$ python3 -q
>>> import numpy as np
>>> np.set_printoptions(precision=2, suppress=True, linewidth=140, floatmode="fixed")
>>> def rd(a):
...     return np.round(a, 2) + 0
... 
>>> feats = np.load("test17.npy")
>>> feats
array([[ 4,  2,  4,  0,  0,  0,  2,  4],
       [ 2, 10, 10,  4,  2,  2, 10,  6],
       [ 4, 10, 13,  3,  4,  2, 10,  9],
       [ 0,  4,  3,  2,  0,  1,  4,  1],
       [ 0,  2,  4,  0,  4,  0,  2,  4],
       [ 0,  2,  2,  1,  0,  1,  2,  0],
       [ 2, 10, 10,  4,  2,  2, 10,  6],
       [ 4,  6,  9,  1,  4,  0,  6,  9]])
>>> left, s, VT = np.linalg.svd(feats)
>>> np.argmax(s[:-1] / (s[1:] + 1e-6)) + 1
np.int64(4)
>>> Y = left[:, :4] @ np.diag(s[:4]) @ VT[:4]
>>> rd(np.linalg.norm(feats - Y, 2)), rd(s[4])
(np.float64(0.0), np.float64(0.0))
>>> rd(Y)
array([[ 4.00,  2.00,  4.00,  0.00,  0.00,  0.00,  2.00,  4.00],
       [ 2.00, 10.00, 10.00,  4.00,  2.00,  2.00, 10.00,  6.00],
       [ 4.00, 10.00, 13.00,  3.00,  4.00,  2.00, 10.00,  9.00],
       [ 0.00,  4.00,  3.00,  2.00,  0.00,  1.00,  4.00,  1.00],
       [ 0.00,  2.00,  4.00,  0.00,  4.00,  0.00,  2.00,  4.00],
       [ 0.00,  2.00,  2.00,  1.00,  0.00,  1.00,  2.00,  0.00],
       [ 2.00, 10.00, 10.00,  4.00,  2.00,  2.00, 10.00,  6.00],
       [ 4.00,  6.00,  9.00,  1.00,  4.00,  0.00,  6.00,  9.00]])
>>> np.linalg.matrix_rank(Y)
np.int64(4)
>>> rd(np.trace(np.linalg.pinv(feats) @ feats))
np.float64(4.0)
>>> np.unique(feats.round(6), axis=0).shape
(7, 8)
>>> np.abs(np.diag(np.linalg.qr(feats)[1])) > 1e-9
array([ True,  True,  True,  True, False, False, False, False])
>>> np.allclose(feats[:-1].T @ np.linalg.lstsq(feats[:-1].T, feats[-1])[0], feats[-1])
True
>>> rng = np.random.default_rng(29)
>>> idx = rng.permutation(8)
>>> idx
array([5, 3, 0, 6, 7, 2, 4, 1])
>>> Y = feats[idx][:, idx]
>>> np.diag(Y)
array([ 1,  2,  4, 10,  9, 13,  4, 10])
>>> rd(np.linalg.det(Y)), rd(np.linalg.det(feats[idx]))
(np.float64(0.0), np.float64(0.0))
>>> rd(np.sort(np.abs(np.linalg.eigvals(Y))))
array([ 0.00,  0.00,  0.00,  0.00,  1.29,  4.00,  7.92, 39.78])
>>> np.allclose(Y, feats)
False
>>> F = np.load("mat.npy")
>>> rd(F)
array([[-0.64,  0.15,  0.74,  0.15],
       [ 0.15,  0.99, -0.07, -0.01],
       [ 0.74, -0.07,  0.66, -0.07],
       [ 0.15, -0.01, -0.07,  0.99]])
>>> x = np.array([-2, 2, -2, -2])
>>> rd(F.T @ (F @ x))
array([-2.00,  2.00, -2.00, -2.00])
>>> rd(np.sort(np.abs(np.degrees(np.angle(np.linalg.eigvals(F))))))
array([  0.00,   0.00,   0.00, 180.00])
>>> rd(np.linalg.norm(x)), rd(np.linalg.norm(F @ x))
(np.float64(4.0), np.float64(4.0))
>>> [p for p in range(1, 25) if np.allclose(np.linalg.matrix_power(F, p), np.eye(4))]
[2, 4, 6, 8, 10, 12, 14, 16, 18, 20, 22, 24]
>>> left, s, VT = np.linalg.svd(F, full_matrices=False)
>>> rd(left.T @ F @ VT.T)
array([[1.00, 0.00, 0.00, 0.00],
       [0.00, 1.00, 0.00, 0.00],
       [0.00, 0.00, 1.00, 0.00],
       [0.00, 0.00, 0.00, 1.00]])
>>> left.shape, s.shape, VT.shape
((4, 4), (4,), (4, 4))
>>> rd(VT @ VT.T)
array([[1.00, 0.00, 0.00, 0.00],
       [0.00, 1.00, 0.00, 0.00],
       [0.00, 0.00, 1.00, 0.00],
       [0.00, 0.00, 0.00, 1.00]])
>>> (s > 1e-8).sum()
np.int64(4)
>>> np.allclose(left * s @ VT, F)
True
>>> rd(np.linalg.eigvalsh(F).min())
np.float64(-1.0)
>>> [round(float(np.linalg.det(F[:i, :i])), 2) + 0 for i in range(1, 5)]
[-0.64, -0.65, -0.99, -1.0]
>>> try:
...     np.linalg.cholesky(F)
... except np.linalg.LinAlgError as e:
...     print("failed:", e)
... 
failed: Matrix is not positive definite
>>> w, V = np.linalg.eigh(F)
>>> x = np.array([-1, -2, 1, 3])
>>> rd(V * np.abs(w) @ V.T)
array([[1.00, 0.00, 0.00, 0.00],
       [0.00, 1.00, 0.00, 0.00],
       [0.00, 0.00, 1.00, 0.00],
       [0.00, 0.00, 0.00, 1.00]])
>>> rd(np.abs(F).sum(axis=1).max()), rd(np.abs(w).max())
(np.float64(1.68), np.float64(1.0))
>>> arr = np.load("a.npy")
>>> arr
array([[ 3,  3,  5,  1,  4,  5,  3,  1,  4,  1],
       [ 3,  3,  5,  1,  4,  5,  3,  1,  4,  1],
       [ 1,  1,  3, -1,  2,  3,  1, -1,  2, -1],
       [ 2,  2,  4,  0,  3,  4,  2,  0,  3,  0],
       [ 3,  3,  5,  1,  4,  5,  3,  1,  4,  1],
       [ 0,  0,  2, -2,  1,  2,  0, -2,  1, -2],
       [ 0,  0,  2, -2,  1,  2,  0, -2,  1, -2],
       [ 3,  3,  5,  1,  4,  5,  3,  1,  4,  1],
       [ 0,  0,  2, -2,  1,  2,  0, -2,  1, -2],
       [ 2,  2,  4,  0,  3,  4,  2,  0,  3,  0],
       [ 2,  2,  4,  0,  3,  4,  2,  0,  3,  0]])
>>> Y = arr + rng.integers(-2, 3, (11, 2)) @ rng.integers(-2, 3, (2, 10))
>>> Y
array([[ 2,  4,  7,  3,  2,  4,  3,  1,  6,  1],
       [ 5,  5, 13,  3, -2,  5,  3, -1,  6,  3],
       [-1,  3,  7,  3, -2,  1,  1, -1,  6, -1],
       [-3,  3,  2,  4,  3,  1,  2,  2,  7, -2],
       [ 4,  4,  9,  2,  1,  5,  3,  0,  5,  2],
       [-6,  2,  2,  4, -1, -2,  0,  0,  7, -4],
       [-5,  1,  0,  2,  1, -1,  0,  0,  5, -4],
       [ 0,  2, -1,  1,  8,  4,  3,  3,  4, -1],
       [ 5, -1,  4, -6,  1,  5,  0, -4, -3,  0],
       [ 0,  0, -4, -2,  9,  4,  2,  2,  1, -2],
       [ 8,  0,  4, -6,  5,  8,  2, -2, -3,  2]])
>>> Y - arr
array([[-1,  1,  2,  2, -2, -1,  0,  0,  2,  0],
       [ 2,  2,  8,  2, -6,  0,  0, -2,  2,  2],
       [-2,  2,  4,  4, -4, -2,  0,  0,  4,  0],
       [-5,  1, -2,  4,  0, -3,  0,  2,  4, -2],
       [ 1,  1,  4,  1, -3,  0,  0, -1,  1,  1],
       [-6,  2,  0,  6, -2, -4,  0,  2,  6, -2],
       [-5,  1, -2,  4,  0, -3,  0,  2,  4, -2],
       [-3, -1, -6,  0,  4, -1,  0,  2,  0, -2],
       [ 5, -1,  2, -4,  0,  3,  0, -2, -4,  2],
       [-2, -2, -8, -2,  6,  0,  0,  2, -2, -2],
       [ 6, -2,  0, -6,  2,  4,  0, -2, -6,  2]])
>>> np.linalg.matrix_rank(Y - arr, tol=1e-8)
np.int64(2)
>>> np.abs(Y - arr).sum(axis=1)
array([11, 26, 22, 23, 13, 30, 23, 19, 23, 26, 30])
